$ python -q
>>> import numpy as np
>>> np.set_printoptions(precision=2, suppress=True, linewidth=140, floatmode="fixed")
>>> def tidy(a):
...     return np.round(a, 2) + 0
... 
>>> arr = np.loadtxt("test2.csv", delimiter=",")
>>> arr
array([[  3.38,  -3.40, -11.86, -10.56, -11.86, -10.17, -11.86,  -0.20,   3.38,   7.16,  -6.77, -10.56,  -3.78],
       [  2.95,  -3.02, -10.47,  -9.60, -10.47,  -8.99, -10.47,  -0.34,   2.95,   6.58,  -5.97,  -9.60,  -3.63],
       [  2.75,  -2.84,  -9.80,  -9.13,  -9.80,  -8.42,  -9.80,  -0.40,   2.75,   6.30,  -5.58,  -9.13,  -3.55],
       [  2.69,  -2.79,  -9.62,  -9.01,  -9.62,  -8.28,  -9.62,  -0.42,   2.69,   6.22,  -5.48,  -9.01,  -3.53],
       [  2.06,  -2.28,  -7.64,  -7.60,  -7.64,  -6.61,  -7.64,  -0.60,   2.06,   5.32,  -4.33,  -7.60,  -3.26],
       [  2.05,  -2.27,  -7.62,  -7.58,  -7.62,  -6.59,  -7.62,  -0.60,   2.05,   5.31,  -4.32,  -7.58,  -3.26],
       [  2.00,  -2.23,  -7.46,  -7.46,  -7.46,  -6.46,  -7.46,  -0.62,   2.00,   5.23,  -4.23,  -7.46,  -3.23],
       [  1.94,  -2.19,  -7.29,  -7.34,  -7.29,  -6.32,  -7.29,  -0.63,   1.94,   5.15,  -4.13,  -7.34,  -3.21],
       [  1.23,  -1.70,  -5.24,  -5.79,  -5.24,  -4.63,  -5.24,  -0.81,   1.23,   4.10,  -2.93,  -5.79,  -2.86],
       [  1.23,  -1.70,  -5.24,  -5.79,  -5.24,  -4.62,  -5.24,  -0.81,   1.23,   4.09,  -2.93,  -5.79,  -2.86],
       [  0.84,  -1.45,  -4.16,  -4.93,  -4.16,  -3.74,  -4.16,  -0.90,   0.84,   3.47,  -2.29,  -4.93,  -2.64],
       [  0.80,  -1.43,  -4.05,  -4.83,  -4.05,  -3.65,  -4.05,  -0.91,   0.80,   3.41,  -2.22,  -4.83,  -2.61],
       [  0.57,  -1.30,  -3.45,  -4.33,  -3.45,  -3.16,  -3.45,  -0.95,   0.57,   3.03,  -1.87,  -4.33,  -2.46],
       [  0.51,  -1.26,  -3.29,  -4.20,  -3.29,  -3.04,  -3.29,  -0.96,   0.51,   2.93,  -1.77,  -4.20,  -2.42],
       [  0.47,  -1.24,  -3.19,  -4.11,  -3.19,  -2.96,  -3.19,  -0.96,   0.47,   2.87,  -1.72,  -4.11,  -2.39],
       [  0.43,  -1.22,  -3.08,  -4.00,  -3.08,  -2.86,  -3.08,  -0.97,   0.43,   2.79,  -1.64,  -4.00,  -2.36],
       [  0.03,  -1.01,  -2.07,  -3.07,  -2.07,  -2.06,  -2.07,  -1.00,   0.03,   2.06,  -1.04,  -3.07,  -2.03],
       [ -0.02,  -0.99,  -1.95,  -2.95,  -1.95,  -1.96,  -1.95,  -1.00,  -0.02,   1.96,  -0.97,  -2.95,  -1.98],
       [ -0.06,  -0.97,  -1.85,  -2.85,  -1.85,  -1.88,  -1.85,  -1.00,  -0.06,   1.88,  -0.91,  -2.85,  -1.94],
       [ -0.43,  -0.75,  -0.86,  -1.69,  -0.86,  -1.07,  -0.86,  -0.90,  -0.43,   0.94,  -0.32,  -1.69,  -1.37],
       [ -0.44,  -0.75,  -0.83,  -1.66,  -0.83,  -1.05,  -0.83,  -0.89,  -0.44,   0.91,  -0.31,  -1.66,  -1.35],
       [ -0.49,  -0.67,  -0.61,  -1.31,  -0.61,  -0.85,  -0.61,  -0.81,  -0.49,   0.64,  -0.18,  -1.31,  -1.13],
       [ -0.40,  -0.43,  -0.25,  -0.58,  -0.25,  -0.45,  -0.25,  -0.48,  -0.40,   0.16,  -0.02,  -0.58,  -0.56],
       [ -0.39,  -0.41,  -0.23,  -0.55,  -0.23,  -0.43,  -0.23,  -0.46,  -0.39,   0.14,  -0.02,  -0.55,  -0.53],
       [  0.02,   0.02,   0.01,   0.02,   0.01,   0.02,   0.01,   0.02,   0.02,   0.00,   0.00,   0.02,   0.02],
       [  0.23,   0.23,   0.12,   0.21,   0.12,   0.23,   0.12,   0.22,   0.23,   0.02,   0.00,   0.21,   0.21],
       [  0.46,   0.46,   0.24,   0.39,   0.24,   0.47,   0.24,   0.42,   0.46,   0.07,   0.01,   0.39,   0.38],
       [  0.57,   0.59,   0.31,   0.48,   0.31,   0.60,   0.31,   0.52,   0.57,   0.11,   0.01,   0.48,   0.47],
       [  0.74,   0.76,   0.42,   0.60,   0.42,   0.78,   0.42,   0.66,   0.74,   0.16,   0.02,   0.60,   0.57],
       [  1.13,   1.20,   0.70,   0.87,   0.70,   1.26,   0.70,   0.97,   1.13,   0.32,   0.07,   0.87,   0.81],
       [  1.28,   1.36,   0.81,   0.97,   0.81,   1.45,   0.81,   1.08,   1.28,   0.39,   0.09,   0.97,   0.88],
       [  1.83,   2.03,   1.31,   1.35,   1.31,   2.22,   1.31,   1.50,   1.83,   0.67,   0.19,   1.35,   1.16],
       [  3.14,   3.75,   2.79,   2.31,   2.79,   4.36,   2.79,   2.42,   3.14,   1.44,   0.61,   2.31,   1.70],
       [  3.18,   3.81,   2.85,   2.34,   2.85,   4.44,   2.85,   2.45,   3.18,   1.47,   0.63,   2.34,   1.71],
       [  3.77,   4.66,   3.66,   2.81,   3.66,   5.55,   3.66,   2.85,   3.77,   1.85,   0.89,   2.81,   1.92],
       [  4.39,   5.60,   4.61,   3.33,   4.61,   6.81,   4.61,   3.26,   4.39,   2.27,   1.21,   3.33,   2.13],
       [  4.58,   5.89,   4.91,   3.50,   4.91,   7.20,   4.91,   3.39,   4.58,   2.39,   1.31,   3.50,   2.19],
       [  4.79,   6.21,   5.25,   3.68,   5.25,   7.64,   5.25,   3.52,   4.79,   2.53,   1.43,   3.68,   2.25],
       [  4.86,   6.33,   5.37,   3.74,   5.37,   7.80,   5.37,   3.57,   4.86,   2.58,   1.47,   3.74,   2.27],
       [  5.84,   7.94,   7.12,   4.66,   7.12,  10.04,   7.12,   4.20,   5.84,   3.28,   2.10,   4.66,   2.56],
       [  6.64,   9.33,   8.69,   5.46,   8.69,  12.01,   8.69,   4.71,   6.64,   3.86,   2.68,   5.46,   2.78],
       [  6.75,   9.51,   8.90,   5.57,   8.90,  12.27,   8.90,   4.78,   6.75,   3.94,   2.76,   5.57,   2.81],
       [  6.75,   9.51,   8.90,   5.57,   8.90,  12.27,   8.90,   4.78,   6.75,   3.94,   2.76,   5.57,   2.81],
       [ 11.94,  19.87,  21.82,  11.91,  21.82,  27.79,  21.82,   7.96,  11.94,   7.95,   7.93,  11.91,   3.99]])
>>> cent = arr[[21, 25]].astype(float)
>>> for _ in range(7):
...     lab = np.linalg.norm(arr[:, None] - cent, axis=-1).argmin(axis=1)
...     cent = np.array([arr[lab == j].mean(axis=0) for j in range(2)])
... 
>>> lab
array([0, 0, 0, 0, 0, 0, 0, 0, 0, 0, 0, 0, 0, 0, 0, 0, 0, 0, 0, 0, 0, 0, 0, 0, 0, 0, 0, 0, 0, 0, 0, 0, 1, 1, 1, 1, 1, 1, 1, 1, 1, 1, 1, 1])
>>> np.abs(cent[1] - cent[0]).argmax()
np.int64(5)
>>> tidy(cent[1] - cent[0])
array([ 4.62,  8.69, 10.45,  8.20, 10.45, 12.76, 10.45,  4.37,  4.62,  0.49,  4.07,  8.20,  4.13])
>>> np.unique(arr.round(6), axis=0).shape
(43, 13)
>>> np.linalg.lstsq(arr[:-1].T, arr[-1])[2]
np.int32(9)
>>> E = np.load("x.npy")
>>> E
array([[0, 2, 0, 2, 0, 2],
       [0, 0, 0, 0, 0, 0],
       [0, 3, 0, 3, 0, 3],
       [0, 2, 0, 2, 0, 2],
       [0, 0, 0, 0, 0, 0],
       [0, 3, 0, 3, 0, 3]])
>>> left, sig, Vh = np.linalg.svd(E)
>>> evecs = Vh[:(sig > 1e-8).sum()]
>>> rng = np.random.default_rng(326)
>>> vec = E[4] + 5 * E[5] + rng.integers(2) * np.eye(6)[4]
>>> print(vec)
[ 0.00 15.00  0.00 15.00  0.00 15.00]
>>> np.allclose(evecs.T @ evecs @ vec, vec)
True
>>> tidy(np.linalg.norm(vec - evecs.T @ evecs @ vec))
np.float64(0.0)
>>> print(np.linalg.matrix_rank(np.vstack([E, vec])))
1
>>> rk = np.linalg.matrix_rank(E)
>>> print(rk)
1
>>> ns = np.linalg.svd(E)[2][rk:].T
>>> print(np.allclose(E @ ns, 0))
True
>>> print(tidy(ns @ ns.T))
[[ 1.00  0.00  0.00  0.00  0.00  0.00]
 [ 0.00  0.67  0.00 -0.33  0.00 -0.33]
 [ 0.00  0.00  1.00  0.00  0.00  0.00]
 [ 0.00 -0.33  0.00  0.67  0.00 -0.33]
 [ 0.00  0.00  0.00  0.00  1.00  0.00]
 [ 0.00 -0.33  0.00 -0.33  0.00  0.67]]
>>> [int(np.linalg.matrix_rank(np.delete(E, i, axis=0))) for i in range(6)]
[1, 1, 1, 1, 1, 1]
>>> lab = rng.permutation(6)
>>> print(lab)
[5 1 4 3 0 2]
>>> Y = E[lab][:, lab]
>>> print(tidy(np.linalg.det(Y)), tidy(np.linalg.det(E[lab])))
0.0 0.0
>>> np.diag(Y)
array([3, 0, 0, 2, 0, 0])
>>> Y
array([[3, 3, 0, 3, 0, 0],
       [0, 0, 0, 0, 0, 0],
       [0, 0, 0, 0, 0, 0],
       [2, 2, 0, 2, 0, 0],
       [2, 2, 0, 2, 0, 0],
       [3, 3, 0, 3, 0, 0]])
>>> tidy(np.sort(np.abs(np.linalg.eigvals(Y))))
array([0.00, 0.00, 0.00, 0.00, 0.00, 5.00])
>>> F = np.load("block16.npy")
>>> F
array([[1, 0, 0, 0, 0],
       [2, 1, 0, 0, 0],
       [2, 1, 2, 0, 0],
       [0, 1, 2, 0, 0],
       [1, 2, 2, 0, 2]])
>>> tidy(np.linalg.eigvals(F))
array([2.00, 0.00, 2.00, 1.00, 1.00])
>>> np.einsum("ij,ji->", F, F)
np.int64(10)
>>> tidy(np.linalg.det(2 * F)), tidy(np.linalg.det(F))
(np.float64(0.0), np.float64(0.0))
>>> np.kron(np.eye(2, dtype=int), F)
array([[1, 0, 0, 0, 0, 0, 0, 0, 0, 0],
       [2, 1, 0, 0, 0, 0, 0, 0, 0, 0],
       [2, 1, 2, 0, 0, 0, 0, 0, 0, 0],
       [0, 1, 2, 0, 0, 0, 0, 0, 0, 0],
       [1, 2, 2, 0, 2, 0, 0, 0, 0, 0],
       [0, 0, 0, 0, 0, 1, 0, 0, 0, 0],
       [0, 0, 0, 0, 0, 2, 1, 0, 0, 0],
       [0, 0, 0, 0, 0, 2, 1, 2, 0, 0],
       [0, 0, 0, 0, 0, 0, 1, 2, 0, 0],
       [0, 0, 0, 0, 0, 1, 2, 2, 0, 2]])
>>> vec = np.array([2, 2, 1, 0, 3])
>>> a = np.maximum(F @ vec, 0)
>>> print(F * (a > 1e-9)[:, None])
[[1 0 0 0 0]
 [2 1 0 0 0]
 [2 1 2 0 0]
 [0 1 2 0 0]
 [1 2 2 0 2]]
>>> tidy(np.tanh(F @ vec))
array([0.96, 1.00, 1.00, 1.00, 1.00])
>>> a
array([ 2,  6,  8,  4, 14])
>>> F.T @ a
array([44, 46, 52,  0, 28])
>>> np.linalg.lstsq(F[:-1].T, F[-1])[2]
np.int32(3)
>>> np.abs(np.diag(np.linalg.qr(F)[1])) > 1e-9
array([ True,  True,  True, False,  True])
>>> np.unique(F.round(6), axis=0).shape
(5, 5)
>>> tidy(np.trace(np.linalg.pinv(F) @ F))
np.float64(4.0)
>>> th = rng.uniform(0, 2 * np.pi, 27)
>>> q, _ = np.linalg.qr(np.array([[-0.2, -0.6], [-1.0, -0.4], [-0.1, 0.3], [-0.9, 0.5], [-0.1, 1.4]]))
>>> J = 3 * np.c_[np.cos(th), np.sin(th)] @ q.T
>>> print(tidy(J))
[[ 0.07 -1.64 -0.42 -2.13 -1.26]
 [ 0.00  1.73  0.40  2.13  1.14]
 [ 1.17  1.71 -0.37  0.17 -2.13]
 [ 0.12  1.88  0.36  2.12  0.90]
 [ 0.84  2.33 -0.01  1.48 -0.81]
 [-0.64  0.61  0.56  1.80  2.16]
 [-0.89 -0.06  0.57  1.40  2.43]
 [ 1.03  2.21 -0.16  1.02 -1.40]
 [-0.85  0.07  0.57  1.49  2.39]
 [ 0.81  2.34  0.01  1.54 -0.71]
 [ 0.65 -0.58 -0.56 -1.79 -2.18]
 [-0.74  0.35  0.57  1.66  2.29]
 [-0.29  1.29  0.49  2.07  1.66]
 [ 0.95  0.25 -0.56 -1.27 -2.47]
 [-0.46 -2.21 -0.21 -1.96 -0.17]
 [-0.42 -2.18 -0.23 -1.99 -0.26]
 [ 1.17  1.39 -0.44 -0.22 -2.33]
 [ 1.15  1.89 -0.32  0.43 -1.95]
 [ 1.08  2.13 -0.21  0.84 -1.60]
 [-1.14 -1.11  0.49  0.53  2.44]
 [-1.18 -1.58  0.40  0.00  2.22]
 [ 1.03  0.54 -0.55 -1.04 -2.50]
 [ 0.62 -0.65 -0.55 -1.82 -2.13]
 [-0.66  0.55  0.56  1.77  2.19]
 [-1.17 -1.74  0.36 -0.20  2.11]
 [-0.96 -2.29  0.10 -1.23  1.15]
 [ 0.23  2.01  0.31  2.09  0.67]]
>>> G = J.T @ J
>>> print(np.allclose(G, G.T))
True
>>> np.linalg.matrix_rank(G)
np.int64(2)
>>> tidy(np.linalg.svd(J, compute_uv=False) ** 2)
array([132.34, 110.66,   0.00,   0.00,   0.00])
>>> tidy(G)
array([[ 18.87,  22.73,  -7.09,  -3.23, -37.38],
       [ 22.73,  67.26,   0.66,  45.19, -18.96],
       [ -7.09,   0.66,   4.79,  12.54,  20.07],
       [ -3.23,  45.19,  12.54,  60.96,  38.49],
       [-37.38, -18.96,  20.07,  38.49,  91.12]])
>>> Y = np.array([[1, 0, 2, 0, 2, 0, 5, 4, 4, 1, 1, 5, 2],
...     [4, 1, 3, 0, 3, 4, 5, 3, 5, 3, 3, 2, 3],
...     [2, 1, 1, 0, 0, 3, 4, 0, 3, 2, 1, 5, 5],
...     [2, 5, 1, 1, 2, 3, 0, 5, 2, 3, 0, 2, 2],
...     [1, 0, 2, 4, 4, 5, 3, 5, 1, 1, 5, 0, 3],
...     [4, 2, 0, 4, 0, 2, 1, 4, 2, 2, 5, 3, 3],
...     [0, 4, 5, 0, 1, 5, 2, 5, 1, 4, 4, 4, 3],
...     [3, 1, 5, 2, 0, 4, 3, 2, 0, 2, 4, 5, 2],
...     [0, 1, 1, 4, 0, 5, 4, 5, 0, 1, 2, 1, 0],
...     [1, 4, 5, 1, 2, 0, 1, 4, 3, 5, 5, 0, 4],
...     [1, 3, 0, 3, 0, 5, 1, 1, 0, 5, 2, 3, 4],
...     [0, 5, 1, 4, 2, 3, 5, 1, 0, 1, 1, 5, 4],
...     [0, 1, 4, 5, 3, 3, 1, 1, 3, 3, 2, 1, 1]])
>>> M = Y - Y.T
>>> print(M)
[[ 0 -4  0 -2  1 -4  5  1  4  0  0  5  2]
 [ 4  0  2 -5  3  2  1  2  4 -1  0 -3  2]
 [ 0 -2  0 -1 -2  3 -1 -5  2 -3  1  4  1]
 [ 2  5  1  0 -2 -1  0  3 -2  2 -3 -2 -3]
 [-1 -3  2  2  0  5  2  5  1 -1  5 -2  0]
 [ 4 -2 -3  1 -5  0 -4  0 -3  2  0  0  0]
 [-5 -1  1  0 -2  4  0  2 -3  3  3 -1  2]
 [-1 -2  5 -3 -5  0 -2  0 -5 -2  3  4  1]
 [-4 -4 -2  2 -1  3  3  5  0 -2  2  1 -3]
 [ 0  1  3 -2  1 -2 -3  2  2  0  0 -1  1]
 [ 0  0 -1  3 -5  0 -3 -3 -2  0  0  2  2]
 [-5  3 -4  2  2  0  1 -4 -1  1 -2  0  3]
 [-2 -2 -1  3  0  0 -2 -1  3 -1 -2 -3  0]]
>>> f, g = M[1], M[8]
>>> f @ g
np.int64(-21)
>>> p = (f @ g) / (f @ f) * f
>>> tidy(p)
array([-0.90,  0.00, -0.45,  1.13, -0.68, -0.45, -0.23, -0.45, -0.90,  0.23,  0.00,  0.68, -0.45])
>>> tidy(g - p)
array([-3.10, -4.00, -1.55,  0.87, -0.32,  3.45,  3.23,  5.45,  0.90, -2.23,  2.00,  0.32, -2.55])
>>> print(np.linalg.matrix_rank(np.outer(f, g)))
1
